$ python -q
>>> import numpy as np
>>> np.set_printoptions(suppress=True, linewidth=120)
>>> r0 = np.array([0, 2, 0, 0])
>>> r1 = np.array([-2, 2, 2, 2, -3, 3, 0, 1, 3, -3, 1, -2, -3])
>>> K = r0[:, None] + r1[None, :]
>>> K
array([[-2,  2,  2,  2, -3,  3,  0,  1,  3, -3,  1, -2, -3],
       [ 0,  4,  4,  4, -1,  5,  2,  3,  5, -1,  3,  0, -1],
       [-2,  2,  2,  2, -3,  3,  0,  1,  3, -3,  1, -2, -3],
       [-2,  2,  2,  2, -3,  3,  0,  1,  3, -3,  1, -2, -3]])
>>> np.linalg.cond(K) > 100
np.True_
>>> rk = np.linalg.matrix_rank(K)
>>> rk
np.int64(2)
>>> ns = np.linalg.svd(K)[2][rk:].T
>>> ns.shape
(13, 11)
>>> np.round(np.linalg.svd(K, compute_uv=False), 2) + 0
array([16.96,  6.02,  0.  ,  0.  ])
>>> K.mean(axis=0)
array([-1.5,  2.5,  2.5,  2.5, -2.5,  3.5,  0.5,  1.5,  3.5, -2.5,  1.5, -1.5, -2.5])
>>> np.count_nonzero(K)
np.int64(47)
>>> K.sum(axis=0)
array([ -6,  10,  10,  10, -10,  14,   2,   6,  14, -10,   6,  -6, -10])
>>> np.diff(K, axis=0)
array([[ 2,  2,  2,  2,  2,  2,  2,  2,  2,  2,  2,  2,  2],
       [-2, -2, -2, -2, -2, -2, -2, -2, -2, -2, -2, -2, -2],
       [ 0,  0,  0,  0,  0,  0,  0,  0,  0,  0,  0,  0,  0]])
>>> np.linalg.rank(K)
Traceback (most recent call last):
  File "<python-input-16>", line 1, in <module>
    np.linalg.rank(K)
    ^^^^^^^^^^^^^^
AttributeError: module 'numpy.linalg' has no attribute 'rank'
>>> U, sv, vt = np.linalg.svd(K)
>>> sv.round(2) + 0
array([16.96,  6.02,  0.  ,  0.  ])
>>> np.argmax(sv[:-1] / (sv[1:] + 1e-6)) + 1
np.int64(2)
>>> Y = U[:, :2] @ np.diag(sv[:2]) @ vt[:2]
>>> np.linalg.matrix_rank(Y)
np.int64(2)
>>> np.linalg.matrix_rank(K, rtol=0.05)
np.int64(2)
>>> round(float(np.linalg.norm(K - Y, 2)), 2), round(sv[2], 2)
(0.0, np.float64(0.0))
>>> round(np.linalg.norm(K - Y) / np.linalg.norm(K), 2)
np.float64(0.0)
>>> Y.round(2) + 0
array([[-2.,  2.,  2.,  2., -3.,  3.,  0.,  1.,  3., -3.,  1., -2., -3.],
       [ 0.,  4.,  4.,  4., -1.,  5.,  2.,  3.,  5., -1.,  3.,  0., -1.],
       [-2.,  2.,  2.,  2., -3.,  3.,  0.,  1.,  3., -3.,  1., -2., -3.],
       [-2.,  2.,  2.,  2., -3.,  3.,  0.,  1.,  3., -3.,  1., -2., -3.]])
